$ ipython --no-banner

In [1]: import numpy as np

In [2]: np.set_printoptions(precision=2, suppress=True, linewidth=140, legacy="1.25")

In [3]: rd = lambda a: np.round(a, 2) + 0

In [4]: arr = np.load("dump.npy")

In [5]: print(arr)
[[-0.9 -1.9 -1.   0.9 -0.8  1.2 -0.3 -1.2 -0.1 -1.2  0.6]
 [ 0.7  0.6  0.   1.6  1.4  1.5  0.5  0.6 -1.  -1.3 -0.3]
 [-1.5 -1.6  0.5 -0.7 -0.6  0.4 -1.9 -0.6 -3.2 -1.  -0.3]
 [ 0.3 -1.5  0.9  1.4 -1.8 -0.2  0.1  0.3 -0.4 -0.5 -0.3]
 [ 0.1  1.   1.2  1.   0.5  1.3  1.4  0.2  0.5  0.3 -1.1]
 [-0.8 -0.2  0.4 -0.6  0.4  0.1 -0.4 -1.3 -0.3  0.9 -0.1]
 [-0.9  0.4  1.2 -0.3  0.6  0.7 -0.6 -0.9 -0.5  1.4  0.8]
 [ 0.5  1.6  0.2  0.5 -0.1 -0.5  1.6 -1.   0.7 -0.2  0.4]
 [-0.5  2.5  0.3  0.5 -0.2  0.9  0.2  1.7 -0.6  0.5  1.3]
 [-2.2  1.5  0.7 -1.1  0.6 -1.4 -0.3 -0.1 -1.5  0.4 -0.6]
 [ 1.  -0.4  0.1  0.2 -1.   0.7 -1.2 -0.4  0.4 -0.7  0.1]
 [ 0.3  0.8  0.6 -0.3 -1.2  1.   1.1  1.8 -1.3  0.6 -0.9]]

In [6]: Y = np.c_[arr[:, :1] @ np.array([[-2]]), np.array([2, 3, 3, 3, 2, 0, 0, 0, 2, 0, 3, 1])]

In [7]: print(Y)
[[ 1.8  2. ]
 [-1.4  3. ]
 [ 3.   3. ]
 [-0.6  3. ]
 [-0.2  2. ]
 [ 1.6  0. ]
 [ 1.8  0. ]
 [-1.   0. ]
 [ 1.   2. ]
 [ 4.4  0. ]
 [-2.   3. ]
 [-0.6  1. ]]

In [8]: print(rd(np.linalg.norm(np.linalg.qr(arr)[0].T @ Y, axis=0) ** 2 / ((Y ** 2).sum(axis=0) + 1e-12)))
[1. 1.]

In [9]: print(rd(np.linalg.norm(Y - arr @ np.linalg.lstsq(arr, Y)[0], axis=0)))
[0.   0.25]

In [10]: hat = Y @ np.linalg.solve(Y.T @ Y, Y.T)

In [11]: print(rd(np.linalg.eigvalsh(hat)))
[0. 0. 0. 0. 0. 0. 0. 0. 0. 0. 1. 1.]

In [12]: print(np.allclose(hat @ hat, hat))
True

In [13]: print(np.trace(hat))
2.0

In [14]: q, Rm = np.linalg.qr(arr)

In [15]: print(q.shape, Rm.shape)
(12, 11) (11, 11)

In [16]: print(rd(q @ Rm))
[[-0.9 -1.9 -1.   0.9 -0.8  1.2 -0.3 -1.2 -0.1 -1.2  0.6]
 [ 0.7  0.6  0.   1.6  1.4  1.5  0.5  0.6 -1.  -1.3 -0.3]
 [-1.5 -1.6  0.5 -0.7 -0.6  0.4 -1.9 -0.6 -3.2 -1.  -0.3]
 [ 0.3 -1.5  0.9  1.4 -1.8 -0.2  0.1  0.3 -0.4 -0.5 -0.3]
 [ 0.1  1.   1.2  1.   0.5  1.3  1.4  0.2  0.5  0.3 -1.1]
 [-0.8 -0.2  0.4 -0.6  0.4  0.1 -0.4 -1.3 -0.3  0.9 -0.1]
 [-0.9  0.4  1.2 -0.3  0.6  0.7 -0.6 -0.9 -0.5  1.4  0.8]
 [ 0.5  1.6  0.2  0.5 -0.1 -0.5  1.6 -1.   0.7 -0.2  0.4]
 [-0.5  2.5  0.3  0.5 -0.2  0.9  0.2  1.7 -0.6  0.5  1.3]
 [-2.2  1.5  0.7 -1.1  0.6 -1.4 -0.3 -0.1 -1.5  0.4 -0.6]
 [ 1.  -0.4  0.1  0.2 -1.   0.7 -1.2 -0.4  0.4 -0.7  0.1]
 [ 0.3  0.8  0.6 -0.3 -1.2  1.   1.1  1.8 -1.3  0.6 -0.9]]

In [17]: print(rd(q.T @ q))
[[1. 0. 0. 0. 0. 0. 0. 0. 0. 0. 0.]
 [0. 1. 0. 0. 0. 0. 0. 0. 0. 0. 0.]
 [0. 0. 1. 0. 0. 0. 0. 0. 0. 0. 0.]
 [0. 0. 0. 1. 0. 0. 0. 0. 0. 0. 0.]
 [0. 0. 0. 0. 1. 0. 0. 0. 0. 0. 0.]
 [0. 0. 0. 0. 0. 1. 0. 0. 0. 0. 0.]
 [0. 0. 0. 0. 0. 0. 1. 0. 0. 0. 0.]
 [0. 0. 0. 0. 0. 0. 0. 1. 0. 0. 0.]
 [0. 0. 0. 0. 0. 0. 0. 0. 1. 0. 0.]
 [0. 0. 0. 0. 0. 0. 0. 0. 0. 1. 0.]
 [0. 0. 0. 0. 0. 0. 0. 0. 0. 0. 1.]]

In [18]: print(rd(np.abs(np.diag(Rm))))
[3.4  4.67 2.23 2.56 2.71 2.63 2.17 2.65 2.27 1.09 0.82]

In [19]: print(np.trace(q @ q.T))
11.0

In [20]: hat = arr @ np.linalg.solve(arr.T @ arr, arr.T)

In [21]: print(np.allclose(hat @ hat, hat))
True

In [22]: print(rd(np.diag(hat)))
[0.95 0.96 0.88 1.   0.93 0.83 0.79 1.   0.9  0.88 0.96 0.93]

In [23]: cent = 5 * np.array([[0.2, 0.0, 2.1, 0.3, -0.5, 0.2, -0.4, -0.4, -1.1],
    ...:     [2.5, 0.5, 0.2, -0.5, 1.8, 0.2, 1.0, -1.1, -1.4],
    ...:     [-0.5, -1.6, 1.6, 0.4, -1.0, 1.6, -0.8, -0.1, -0.7]])

In [24]: rng = np.random.default_rng(5249)

In [25]: idx = rng.integers(0, 3, 20)

In [26]: E = cent[idx] + rng.normal(size=(20, 9))

In [27]: print(rd(E))
[[12.46  0.56  0.49 -2.7   9.04  1.53  3.5  -5.47 -6.49]
 [-3.08 -8.65  8.57  1.02 -5.    8.36 -4.45  0.49 -5.26]
 [-1.41 -6.85  9.18  3.58 -5.01  5.86 -4.62  0.37 -4.  ]
 [ 1.2  -1.06 11.21  2.26 -3.42 -1.24 -2.11 -2.2  -6.58]
 [-0.72 -8.8   6.86  0.94 -5.77  8.   -4.29 -0.7  -3.95]
 [-2.27 -8.18 10.16  1.53 -4.31  7.33 -5.56 -2.32 -4.26]
 [ 1.6   0.57 10.14  2.37 -3.13  1.2  -1.17 -1.35 -5.57]
 [-2.74 -8.84  8.5   3.69 -3.96  7.71 -3.43 -0.03 -3.85]
 [-4.12 -8.38  8.54  0.17 -7.18  7.19 -3.27 -0.5  -2.  ]
 [-3.19 -8.95  7.18  1.7  -4.93  7.64 -3.97 -0.27 -1.08]
 [11.97  2.29  0.92 -4.62  9.51  0.75  7.17 -7.5  -7.4 ]
 [ 0.51 -0.07 11.23  3.04 -1.86  1.15 -2.78 -3.23 -7.2 ]
 [-3.36 -8.25  9.27  1.53 -3.5   7.12 -4.94  0.33 -2.18]
 [13.17  2.69  2.83 -3.67  7.9   1.7   5.87 -6.74 -7.98]
 [11.99  0.99  0.58 -0.56  8.82  1.2   4.41 -6.19 -7.36]
 [12.86  2.87  3.03 -2.43  8.28  2.27  4.95 -5.42 -5.36]
 [ 0.56  0.95  8.28  1.49 -3.14 -0.66 -1.55 -1.24 -7.28]
 [ 1.64 -0.53 11.01  1.45 -3.06  1.88 -2.33 -1.79 -6.68]
 [12.98  3.19  1.3  -1.75  8.02  0.21  5.76 -5.57 -6.08]
 [ 1.32  0.11  9.19  1.24 -2.07  0.92 -1.58 -2.64 -4.05]]

In [28]: cent = E[[6, 1]].astype(float)

In [29]: for _ in range(4):
    ...:     idx = np.linalg.norm(E[:, None] - cent, axis=-1).argmin(axis=1)
    ...:     cent = np.array([E[idx == j].mean(axis=0) for j in range(2)])
    ...: 

In [30]: print(idx)
[0 1 1 0 1 1 0 1 1 1 0 0 1 0 0 0 0 0 0 0]

In [31]: print(np.abs(cent[1] - cent[0]).argmax())
0

In [32]: print(rd(cent[1] - cent[0]))
[-9.47 -9.41  2.68  2.09 -7.87  6.49 -5.99  3.78  3.18]
